>>> import numpy as np
>>> np.set_printoptions(suppress=True, linewidth=120)
>>> A2 = np.array([[1, 5, 5], [3, 6, 6], [1, 4, 7]])
>>> E = np.tril(A2)
>>> E
array([[1, 0, 0],
       [3, 6, 0],
       [1, 4, 7]])
>>> # triangular
>>> A2 = np.array([[0, 4, 2], [8, 3, 8]])
>>> cent = np.kron(A2, E)
>>> np.round(np.linalg.norm(cent, 2), 2), np.round(np.linalg.norm(A2, 2) * np.linalg.norm(E, 2), 2)
(np.float64(110.09), np.float64(110.09))
>>> cent.shape
(6, 9)
>>> A2 = E[0, 0] * E[1:] - np.outer(E[1:, 0], E[0])
>>> A2
array([[0, 6, 0],
       [0, 4, 7]])
>>> np.linalg.matrix_rank(A2), np.linalg.matrix_rank(E)
(np.int64(2), np.int64(3))
>>> E[:, 0] / E[0, 0]
array([1., 3., 1.])
>>> def softmax(z):
...     e = np.exp(z - z.max(axis=-1, keepdims=True))
...     return e / e.sum(axis=-1, keepdims=True)
... 
>>> np.round(softmax(E[1] + -2), 2) + 0
array([0.05, 0.95, 0.  ])
>>> np.round(softmax(10 * E[1]), 2) + 0
array([0., 1., 0.])
>>> att = E @ E.T / np.sqrt(3)
>>> np.round(softmax(att + np.triu(np.full(att.shape, -np.inf), 1)), 2) + 0
array([[1., 0., 0.],
       [0., 1., 0.],
       [0., 0., 1.]])
>>> np.round(softmax(att)[1] @ E, 2) + 0
array([3., 6., 0.])
>>> hat = np.triu(np.array([[-5, 5, 1], [-3, 5, 1], [3, -5, -5]]), 1) + np.eye(3)
>>> A2 = hat @ E @ np.linalg.inv(hat)
>>> A2
array([[ 17., -51.,  41.],
       [  4., -10.,  13.],
       [  1.,  -1.,   7.]])
>>> np.round(np.poly(A2), 2)
array([  1., -14.,  55., -42.])
>>> round(float(np.linalg.det(A2)), 2)
42.0
>>> f = np.array([0, 1, 2])
>>> A2 = E + np.outer(f, np.eye(3)[0])
>>> np.linalg.matrix_rank(A2 - E)
np.int64(1)
>>> round(np.linalg.det(A2) / np.linalg.det(E), 2), round(1 + np.linalg.solve(E, f)[0], 2)
(np.float64(1.0), np.float64(1.0))
>>> F = np.load("x.npy")
>>> F
array([[  0.2 ,   0.74,   0.2 ],
       [  1.5 ,   4.03,   0.9 ],
       [ -0.1 ,  -0.84,  -0.1 ],
       [ -0.3 ,  -4.5 ,  -0.9 ],
       [  1.1 ,  -4.91,  -1.  ],
       [  0.5 ,   2.38,   0.5 ],
       [  1.5 ,   7.3 ,   1.3 ],
       [ -1.1 , -10.35,  -2.1 ],
       [ -0.4 ,  -1.48,  -0.2 ],
       [ -3.  ,  -0.47,   0.  ],
       [  1.8 ,   3.34,   0.7 ],
       [ -1.3 ,  -5.45,  -1.1 ],
       [  0.1 ,   2.24,   0.4 ],
       [ -0.3 ,   1.83,   0.3 ],
       [  0.  ,  -3.17,  -0.7 ],
       [  0.6 ,  -8.01,  -1.6 ],
       [ -0.8 ,   1.11,   0.2 ],
       [  1.4 ,  -3.73,  -0.7 ],
       [ -0.2 ,   6.48,   1.3 ],
       [ -1.  ,   8.7 ,   1.7 ],
       [  0.9 ,   4.62,   0.9 ],
       [  0.8 ,   1.48,   0.2 ],
       [ -0.1 ,  -3.3 ,  -0.6 ],
       [ -0.1 ,  -3.33,  -0.7 ],
       [ -1.3 ,  -4.34,  -0.9 ]])
>>> T = np.stack([F, 5 * F, F[::-1]])
>>> np.round(np.linalg.norm(T, axis=(1, 2)), 2)
array([ 24.52, 122.61,  24.52])
>>> np.linalg.matrix_rank(T.reshape(3, -1))
np.int64(2)
>>> (T @ F.T).shape
(3, 25, 25)
>>> np.linalg.matrix_rank(T)
array([3, 3, 3])
>>> O, _ = np.linalg.qr(np.array([[0.6, -2.4], [0.5, 0.7]]))
>>> w = np.array([8, 0])
>>> mat = O @ np.diag(w) @ O.T
>>> mat.round(2)
array([[4.72, 3.93],
       [3.93, 3.28]])
>>> # symmetric, so the eigenvalues are real
>>> np.round(softmax(10 * mat[1]), 2) + 0
array([1., 0.])
>>> np.round(softmax(mat[1] + 5), 2)
array([0.66, 0.34])
>>> att = mat @ mat.T / np.sqrt(2)
>>> np.round(softmax(att), 2)
array([[0.99, 0.01],
       [0.98, 0.02]])
>>> np.round(softmax(att + np.triu(np.full(att.shape, -np.inf), 1)), 2)
array([[1.  , 0.  ],
       [0.98, 0.02]])
>>> np.round(softmax(att)[1] @ mat, 2)
array([4.7 , 3.92])
>>> np.linalg.lstsq(mat[:-1].T, mat[-1])[2]
np.int32(1)
>>> np.unique(mat.round(6), axis=0).shape
(2, 2)
>>> np.allclose(mat[:-1].T @ np.linalg.lstsq(mat[:-1].T, mat[-1])[0], mat[-1])
True
>>> np.abs(np.diag(np.linalg.qr(mat)[1])) > 1e-9
array([ True, False])
>>> left, sv, VT = np.linalg.svd(mat)
>>> V = VT[:(sv > 1e-8).sum()]
>>> rng = np.random.default_rng(7785)
>>> x0 = mat[1] + 5 * mat[0] + rng.integers(2) * np.eye(2)[1]
>>> x0.round(2)
array([27.54, 23.95])
>>> round(np.linalg.norm(x0 - V.T @ V @ x0), 2)
np.float64(0.77)
>>> np.round(V.T @ V, 2)
array([[0.59, 0.49],
       [0.49, 0.41]])
>>> np.linalg.matrix_rank(np.vstack([mat, x0]))
np.int64(2)
>>> z = rng.integers(0, 3, 3)
>>> data = np.array([[3, -2, 3], [0, 3, 1], [2, 2, 0]]) * (z[:, None] == z)
>>> data
array([[3, 0, 0],
       [0, 3, 0],
       [0, 0, 0]])
>>> w, V = np.linalg.eigh(data)
>>> x0 = np.array([6, -5, -1])
>>> V * np.maximum(w, 0) @ V.T
array([[3., 0., 0.],
       [0., 3., 0.],
       [0., 0., 0.]])
>>> np.round(np.linalg.eigvalsh(data[1:, 1:]), 2)
array([0., 3.])
>>> round(x0 @ data @ x0 / (x0 @ x0), 2), w[0], w[-1]
(np.float64(2.95), np.float64(0.0), np.float64(3.0))
>>> rank = np.linalg.matrix_rank(data)
>>> rank
np.int64(2)
>>> ns = np.linalg.svd(data)[2][rank:].T
>>> ns[:, 0] / ns[np.abs(ns[:, 0]).round(6).argmax(), 0]
array([0., 0., 1.])
>>> [int(np.linalg.matrix_rank(data[:, :j + 1])) for j in range(3)]
[1, 2, 2]
>>> data @ ns
array([[0.],
       [0.],
       [0.]])
>>> left, sv, VT = np.linalg.svd(data)
>>> sv
array([3., 3., 0.])
>>> np.argmax(sv[:-1] / (sv[1:] + 1e-6)) + 1
np.int64(2)
>>> A2 = left[:, :2] @ np.diag(sv[:2]) @ VT[:2]
>>> round(np.linalg.norm(data - A2, 2), 2), sv[2]
(np.float64(0.0), np.float64(0.0))
>>> round(float(np.linalg.norm(data - A2) / np.linalg.norm(data)), 2)
0.0
>>> left, sv, VT = np.linalg.svd(data)
>>> V = VT[:(sv > 1e-8).sum()]
>>> x0 = data[0] + -1 * data[1] + rng.integers(2) * np.eye(3)[0]
>>> x0
array([ 3., -3.,  0.])
>>> np.diag(V.T @ V)
array([1., 1., 0.])
>>> np.linalg.matrix_rank(np.vstack([data, x0]))
np.int64(2)
>>> np.allclose(V.T @ V @ x0, x0)
True
>>> feats = np.loadtxt("a.csv", delimiter=",")
>>> feats
array([[0., 2., 2.],
       [0., 4., 0.],
       [0., 3., 0.],
       [0., 2., 2.],
       [0., 4., 0.],
       [0., 4., 0.],
       [0., 0., 8.],
       [0., 3., 0.],
       [0., 0., 8.],
       [0., 1., 5.],
       [0., 0., 8.],
       [0., 1., 5.],
       [0., 0., 8.],
       [0., 2., 2.],
       [0., 1., 5.],
       [0., 2., 2.],
       [0., 1., 5.],
       [0., 1., 5.],
       [0., 2., 2.],
       [0., 2., 2.],
       [0., 3., 0.],
       [0., 2., 2.],
       [0., 1., 5.]])
>>> left, sv, VT = np.linalg.svd(feats)
>>> V = VT[:(sv > 1e-8).sum()]
>>> x0 = feats[4] + -2 * feats[2] + rng.integers(2) * np.eye(3)[0]
>>> x0
array([ 0., -2.,  0.])
>>> np.round(V.T @ V, 2) + 0
array([[0., 0., 0.],
       [0., 1., 0.],
       [0., 0., 1.]])
>>> rank = np.linalg.matrix_rank(feats)
>>> rank
np.int64(2)
>>> ns = np.linalg.svd(feats)[2][rank:].T
>>> np.linalg.matrix_rank(feats.T @ feats), np.linalg.matrix_rank(feats @ feats.T)
(np.int64(2), np.int64(2))
>>> [int(np.linalg.matrix_rank(np.delete(feats, i, axis=0))) for i in range(23)]
[2, 2, 2, 2, 2, 2, 2, 2, 2, 2, 2, 2, 2, 2, 2, 2, 2, 2, 2, 2, 2, 2, 2]
>>> [int(np.linalg.matrix_rank(feats[:, :j + 1])) for j in range(3)]
[0, 1, 2]
>>> [int(np.linalg.matrix_rank(feats[:i])) for i in range(1, len(feats) + 1)]
[1, 2, 2, 2, 2, 2, 2, 2, 2, 2, 2, 2, 2, 2, 2, 2, 2, 2, 2, 2, 2, 2, 2]
